% python3 -q
>>> import numpy as np
>>> np.set_printoptions(precision=2, suppress=True, linewidth=200, floatmode="fixed")
>>> def rd(a):
...     return np.round(a, 2) + 0
... 
>>> A = np.loadtxt("layer8.csv", delimiter=",")
>>> A
array([[3.00, 1.00, 0.00, 0.00],
       [0.00, 3.00, 1.00, 0.00],
       [0.00, 0.00, 3.00, 1.00],
       [0.00, 0.00, 0.00, 3.00]])
>>> r0 = np.array([-1, 1, -1])
>>> np.cross(A[3, :3], A[2, :3])
array([0.00, 0.00, 0.00])
>>> np.array([np.convolve(row, r0, "same") for row in A])
array([[ 2.00, -2.00, -1.00,  0.00],
       [-3.00,  2.00, -2.00, -1.00],
       [ 0.00, -3.00,  2.00, -2.00],
       [ 0.00,  0.00, -3.00,  3.00]])
>>> A2 = np.linalg.inv(A)
>>> rd(np.linalg.slogdet(A)[0])
np.float64(1.0)
>>> rd(np.linalg.cond(A))
np.float64(1.72)
>>> np.allclose(A2, A.T)
False
>>> (np.abs(A2) > 1e-9).astype(int)
array([[1, 1, 1, 1],
       [0, 1, 1, 1],
       [0, 0, 1, 1],
       [0, 0, 0, 1]])
>>> E = np.load("test9.npy")
>>> print(rd(E))
[[-0.41 -0.58 -0.13 -0.20  0.33  0.25]
 [ 0.32 -0.48 -0.25  0.09  0.21 -0.52]
 [-0.36  0.49  0.07  0.22  0.42 -0.52]
 [ 0.05  0.21 -0.44 -0.58 -0.47 -0.25]
 [ 0.23  0.04  0.02  0.55 -0.32  0.29]
 [ 0.54 -0.06  0.64 -0.32  0.16 -0.15]
 [ 0.23  0.38 -0.19 -0.30  0.51  0.48]
 [-0.45 -0.04  0.53 -0.25 -0.25  0.01]]
>>> rd(np.linalg.norm(E, axis=1))
array([0.85, 0.84, 0.93, 0.93, 0.74, 0.93, 0.90, 0.79])
>>> print(rd(np.linalg.norm(E, "nuc")))
6.0
>>> left, s, VT = np.linalg.svd(E, full_matrices=False)
>>> (s > 1e-8).sum()
np.int64(6)
>>> rd(s)
array([1.00, 1.00, 1.00, 1.00, 1.00, 1.00])
>>> rd(VT @ VT.T)
array([[1.00, 0.00, 0.00, 0.00, 0.00, 0.00],
       [0.00, 1.00, 0.00, 0.00, 0.00, 0.00],
       [0.00, 0.00, 1.00, 0.00, 0.00, 0.00],
       [0.00, 0.00, 0.00, 1.00, 0.00, 0.00],
       [0.00, 0.00, 0.00, 0.00, 1.00, 0.00],
       [0.00, 0.00, 0.00, 0.00, 0.00, 1.00]])
>>> rd(np.cumsum(s ** 2) / np.sum(s ** 2))
array([0.17, 0.33, 0.50, 0.67, 0.83, 1.00])
>>> rd(left.T @ E @ VT.T)
array([[1.00, 0.00, 0.00, 0.00, 0.00, 0.00],
       [0.00, 1.00, 0.00, 0.00, 0.00, 0.00],
       [0.00, 0.00, 1.00, 0.00, 0.00, 0.00],
       [0.00, 0.00, 0.00, 1.00, 0.00, 0.00],
       [0.00, 0.00, 0.00, 0.00, 1.00, 0.00],
       [0.00, 0.00, 0.00, 0.00, 0.00, 1.00]])
>>> print(rd(np.linalg.norm(E, axis=0)))
[1.00 1.00 1.00 1.00 1.00 1.00]
>>> rd(np.linalg.pinv(E))
array([[-0.41,  0.32, -0.36,  0.05,  0.23,  0.54,  0.23, -0.45],
       [-0.58, -0.48,  0.49,  0.21,  0.04, -0.06,  0.38, -0.04],
       [-0.13, -0.25,  0.07, -0.44,  0.02,  0.64, -0.19,  0.53],
       [-0.20,  0.09,  0.22, -0.58,  0.55, -0.32, -0.30, -0.25],
       [ 0.33,  0.21,  0.42, -0.47, -0.32,  0.16,  0.51, -0.25],
       [ 0.25, -0.52, -0.52, -0.25,  0.29, -0.15,  0.48,  0.01]])
>>> rd(E.T @ E)
array([[1.00, 0.00, 0.00, 0.00, 0.00, 0.00],
       [0.00, 1.00, 0.00, 0.00, 0.00, 0.00],
       [0.00, 0.00, 1.00, 0.00, 0.00, 0.00],
       [0.00, 0.00, 0.00, 1.00, 0.00, 0.00],
       [0.00, 0.00, 0.00, 0.00, 1.00, 0.00],
       [0.00, 0.00, 0.00, 0.00, 0.00, 1.00]])
>>> x = np.array([-1, 0, -3, -1, 2, 1])
>>> h1 = np.maximum(E @ x, 0)
>>> rd(E * (h1 > 1e-9)[:, None])
array([[-0.41, -0.58, -0.13, -0.20,  0.33,  0.25],
       [ 0.32, -0.48, -0.25,  0.09,  0.21, -0.52],
       [-0.36,  0.49,  0.07,  0.22,  0.42, -0.52],
       [ 0.05,  0.21, -0.44, -0.58, -0.47, -0.25],
       [ 0.00,  0.00,  0.00,  0.00,  0.00,  0.00],
       [ 0.00,  0.00,  0.00,  0.00,  0.00,  0.00],
       [ 0.23,  0.38, -0.19, -0.30,  0.51,  0.48],
       [ 0.00,  0.00,  0.00,  0.00,  0.00,  0.00]])
>>> np.flatnonzero(h1 > 1e-9)
array([0, 1, 2, 3, 6])
>>> rd(h1)
array([1.89, 0.23, 0.27, 0.66, 0.00, 0.00, 2.15, 0.00])
>>> rd(np.maximum(E @ (3 * x), 0))
array([5.68, 0.70, 0.82, 1.98, 0.00, 0.00, 6.44, 0.00])
